>>> import numpy as np
>>> from numpy import linalg as LA
>>> np.set_printoptions(suppress=True, linewidth=140)
>>> def rd(a):
...     return np.round(a, 2) + 0
... 
>>> W0 = np.diag(np.array([1, 3, 0, 5, 5, 5, 2, 4, 3]))
>>> W0
array([[1, 0, 0, 0, 0, 0, 0, 0, 0],
       [0, 3, 0, 0, 0, 0, 0, 0, 0],
       [0, 0, 0, 0, 0, 0, 0, 0, 0],
       [0, 0, 0, 5, 0, 0, 0, 0, 0],
       [0, 0, 0, 0, 5, 0, 0, 0, 0],
       [0, 0, 0, 0, 0, 5, 0, 0, 0],
       [0, 0, 0, 0, 0, 0, 2, 0, 0],
       [0, 0, 0, 0, 0, 0, 0, 4, 0],
       [0, 0, 0, 0, 0, 0, 0, 0, 3]])
>>> rd(W0 @ LA.pinv(W0) @ W0)
array([[1., 0., 0., 0., 0., 0., 0., 0., 0.],
       [0., 3., 0., 0., 0., 0., 0., 0., 0.],
       [0., 0., 0., 0., 0., 0., 0., 0., 0.],
       [0., 0., 0., 5., 0., 0., 0., 0., 0.],
       [0., 0., 0., 0., 5., 0., 0., 0., 0.],
       [0., 0., 0., 0., 0., 5., 0., 0., 0.],
       [0., 0., 0., 0., 0., 0., 2., 0., 0.],
       [0., 0., 0., 0., 0., 0., 0., 4., 0.],
       [0., 0., 0., 0., 0., 0., 0., 0., 3.]])
>>> np.unique(W0.round(6), axis=0).shape
(9, 9)
>>> LA.lstsq(W0[:-1].T, W0[-1])[2]
np.int32(7)
>>> np.allclose(W0[:-1].T @ LA.lstsq(W0[:-1].T, W0[-1])[0], W0[-1])
False
>>> try:
...     LA.inv(W0)
... except LA.LinAlgError as e:
...     print(repr(e))
... 
LinAlgError('Singular matrix')
>>> np.abs(np.diag(LA.qr(W0)[1])) > 1e-9
array([ True,  True, False,  True,  True,  True,  True,  True,  True])
>>> rd(LA.det(W0))
np.float64(0.0)
>>> rd(np.abs(LA.eigvals(W0)).max())
np.float64(5.0)
>>> assert W0 == W0.T
Traceback (most recent call last):
  File "<python-input-14>", line 1, in <module>
    assert W0 == W0.T
           ^^^^^^^^^^
ValueError: The truth value of an array with more than one element is ambiguous. Use a.any() or a.all()
>>> LA.matrix_power(W0, 3)
array([[  1,   0,   0,   0,   0,   0,   0,   0,   0],
       [  0,  27,   0,   0,   0,   0,   0,   0,   0],
       [  0,   0,   0,   0,   0,   0,   0,   0,   0],
       [  0,   0,   0, 125,   0,   0,   0,   0,   0],
       [  0,   0,   0,   0, 125,   0,   0,   0,   0],
       [  0,   0,   0,   0,   0, 125,   0,   0,   0],
       [  0,   0,   0,   0,   0,   0,   8,   0,   0],
       [  0,   0,   0,   0,   0,   0,   0,  64,   0],
       [  0,   0,   0,   0,   0,   0,   0,   0,  27]])
>>> np.allclose(W0 @ W0.T, W0.T @ W0)
True
>>> rd(np.sort(np.abs(LA.eigvals(W0))))
array([0., 1., 2., 3., 3., 4., 5., 5., 5.])
>>> np.allclose(W0, W0.T)
True
